$ python -q
>>> import numpy as np
>>> import numpy.linalg as la
>>> np.set_printoptions(precision=1, suppress=True, linewidth=100, sign=" ")
>>> def rnd(a):
...     return np.round(a, 1) + 0
... 
>>> arr = np.load("block6.npy")
>>> arr
array([[ 0.6,  0.6,  0.3, -0.7, -0.6,  1.2, -1.6, -1. ,  0.5,  1.7, -0.4, -0.3],
       [-0.9,  0.6, -1.5,  1. ,  0.7,  2.7,  0.3,  0.7, -0.9,  1.4, -0.7,  0.5],
       [ 0.8,  0.6,  0.3,  0.2,  0. ,  1.1, -0.6, -1. , -0.5, -1.8, -0.3,  0.7],
       [-0.8, -0.6,  1.1,  0.8, -0.9,  5.1,  0.3,  1.3, -0.2,  1.2, -1.9,  1.3],
       [-0.4,  1. ,  0. , -1.1, -0.9,  1.7, -2.8, -0.3,  0. ,  1.8, -0.4, -0.6],
       [ 0.8,  0. , -2.3,  1.8, -0.2,  3.5, -0.2, -0.4,  0.3,  1.1, -1.1,  0.8],
       [ 1.7, -1.6,  0.5,  1.1,  1.1, -0.7, -1.1, -0.4,  0.4, -1.8,  0.4,  1.9],
       [ 0.4, -1.5,  0.3, -0.1,  0. , -1.1,  1.7,  0.1,  1.6, -0.7,  0.3,  0.8],
       [-0.4, -0.5, -0.2,  0.8, -1.9,  0.7,  1.2,  0.1, -1.2,  1. , -0.3,  0.8],
       [ 0.3,  0.6,  0. ,  0.6, -0.1, -0.7,  0.8, -0.1,  0.2,  1.6,  0.3,  1.5],
       [-1.1,  1.7,  0.4,  0.3, -0.4,  2.3,  0.7,  0.6, -1.2,  0.3, -0.8, -0.4],
       [ 0. ,  0.1, -1.4,  0.1,  0.1,  1.2,  0. ,  1. ,  2.1, -1.1, -0.1,  1.1],
       [ 1.7,  0.3,  0. ,  2. ,  1.2, -4.5,  0.1, -0.3, -0.7,  0.5,  1.3, -0.3],
       [ 1.7,  0.4, -0.2,  0.2, -0.7, -0.6, -0.3,  0. ,  1.4,  1.4,  0.2,  1. ],
       [-0.2,  0. ,  0.3,  0. , -1. , -3.3, -0.6, -0.1,  0.8,  0.1,  1.1, -0.2],
       [-0.1, -0.4,  0.5, -2.1, -0.4,  0.5,  0.8,  0.3, -1.7,  1.4, -0.2,  1.4],
       [-0.4, -1.1, -0.1,  2. , -1.8,  5.7,  1.1, -0.5,  1.7, -1. , -2. ,  0.4],
       [-2.2, -0.1,  1. ,  1.2,  1.8, -2.6,  0.5,  2.8,  1.8,  2.1,  1. ,  0.3],
       [-1. ,  0.9,  2. , -1. ,  0.2,  0.4, -0.1, -1.3,  0.9,  0. , -0.2,  0.5],
       [ 0.2, -0.7,  1. , -0.2, -0.3, -1. ,  0.5,  1.6,  0.2,  1.4,  0.4, -0.1],
       [ 0.1,  1.2, -1.9,  0.5, -1.2, -1.5,  0.2,  2.2,  0.7, -0.3,  0.5, -0.9],
       [ 0.9, -0.3,  0.2,  1.1,  0.1,  1.6,  0.1,  2.4,  0.7,  0.6, -0.5, -0.1],
       [ 0.2,  0.7, -1.1,  0.8,  1.3,  3. ,  0.1,  1.3, -0.2,  1.3, -0.8, -0.2],
       [-1.5, -0.9, -1.7, -0.2, -0.6, -4. , -0.2, -0.3,  0.9, -1. ,  1.3,  0.9],
       [ 0.5, -1.8,  0.1,  0.1,  1.3, -1.3,  0.4,  1.1,  0.3,  0.2,  0.4, -0.4],
       [-0.2,  1.2,  1. , -1. ,  1.1, -1.5,  1.3, -0.8, -0.5,  0.6,  0.4,  0. ],
       [-1.5,  0.5, -0.1,  1.1, -1.3, -4.9,  1.2, -0.7,  1. ,  0.2,  1.6,  0.6],
       [-0.7, -0.6,  0.5,  1.2, -1.1, -4.5,  1.2, -0.9, -0.9, -0.4,  1.4, -0.6],
       [ 0.4, -0.2,  0.5,  0.1, -1. , -5.8,  0.1, -2.2, -0.2,  0. ,  2. , -1.7],
       [ 0.3,  1.6, -0.9,  0.1,  0.1, -1.3,  1. , -0.7,  0.2, -0.1,  0.3,  0.8],
       [-0.6, -0.1,  0.3,  0.5, -0.3,  5.6, -1.2,  0. ,  0.2,  1.3, -1.8, -0.3],
       [-2.8, -0.2,  1.3, -0.7,  1.9, -1.2,  0.4,  1.1, -1.2,  0.4,  0.4, -1.8],
       [-0.1,  1. , -0.7, -0.1, -1.5, -0.1,  0.5, -2. ,  0.3, -1. , -0.1, -0.5],
       [-0.7,  0. ,  2.1,  0.5, -1. , -0.5, -0.5,  0.1, -0.5, -1.4,  0.2, -0.3],
       [ 0.1,  0.7, -0.9,  1.1,  0.4,  0.7,  0.3, -0.6, -0.5, -0.5, -0.3, -0.3],
       [-1.3, -1. ,  0.2,  0.9, -1.5,  1. , -0.1, -0.4,  1.2, -0.1, -0.4, -1.8],
       [ 0.1, -3. , -2.2, -0.8, -0.5,  2.2, -1.4,  0.5, -0.5,  1.1, -0.7,  1.2],
       [ 0.7, -1.1,  0.4, -0.3,  0.7,  2.5, -1.8, -0.9, -0.3,  0.5, -0.8, -0.8],
       [-0.3,  0. ,  1.5, -2.1,  1.1,  1.9, -0.8,  0.4,  0.4,  1.2, -0.7,  0.7],
       [ 0.1, -0.1, -0.1,  1.1, -0.3, -3.8,  0.2, -1.1,  0.4,  0.6,  1.3, -1.1]])
>>> W = np.array([[-1, -3, -2],
...     [-1, -2, 2],
...     [-3, 3, 0],
...     [3, 3, 0],
...     [-3, 2, 0],
...     [2, 2, -2],
...     [2, -2, 0],
...     [-1, 3, 3],
...     [1, -2, 3],
...     [-2, -2, -1],
...     [-2, 2, 1],
...     [-2, 0, 1]])
>>> b = np.array([-2, 1, -1])
>>> act = np.maximum(arr @ W + b, 0)
>>> rnd((act > 0).mean(axis=0))
array([ 0.4,  0.6,  0.5])
>>> (act > 0).astype(int)
array([[ 0,  0,  0],
       [ 1,  1,  0],
       [ 1,  1,  0],
       [ 1,  1,  0],
       [ 0,  0,  0],
       [ 1,  0,  0],
       [ 0,  1,  0],
       [ 0,  0,  1],
       [ 1,  1,  0],
       [ 0,  0,  1],
       [ 1,  1,  0],
       [ 1,  1,  1],
       [ 0,  0,  1],
       [ 0,  0,  1],
       [ 0,  0,  1],
       [ 0,  0,  0],
       [ 1,  1,  0],
       [ 0,  1,  1],
       [ 0,  1,  1],
       [ 0,  1,  1],
       [ 1,  0,  1],
       [ 1,  1,  1],
       [ 1,  1,  0],
       [ 0,  0,  1],
       [ 0,  1,  1],
       [ 0,  0,  1],
       [ 0,  0,  1],
       [ 0,  0,  1],
       [ 0,  0,  1],
       [ 0,  0,  1],
       [ 1,  1,  0],
       [ 0,  1,  1],
       [ 1,  0,  0],
       [ 0,  1,  1],
       [ 1,  1,  0],
       [ 1,  1,  0],
       [ 1,  1,  0],
       [ 0,  1,  0],
       [ 0,  1,  0],
       [ 0,  0,  1]])
>>> C = np.array([[2, 2, 0], [3, 2, 3], [2, 2, 2]])
>>> W @ C
array([[-15, -12, -13],
       [ -4,  -2,  -2],
       [  3,   0,   9],
       [ 15,  12,   9],
       [  0,  -2,   6],
       [  6,   4,   2],
       [ -2,   0,  -6],
       [ 13,  10,  15],
       [  2,   4,   0],
       [-12, -10,  -8],
       [  4,   2,   8],
       [ -2,  -2,   2]])
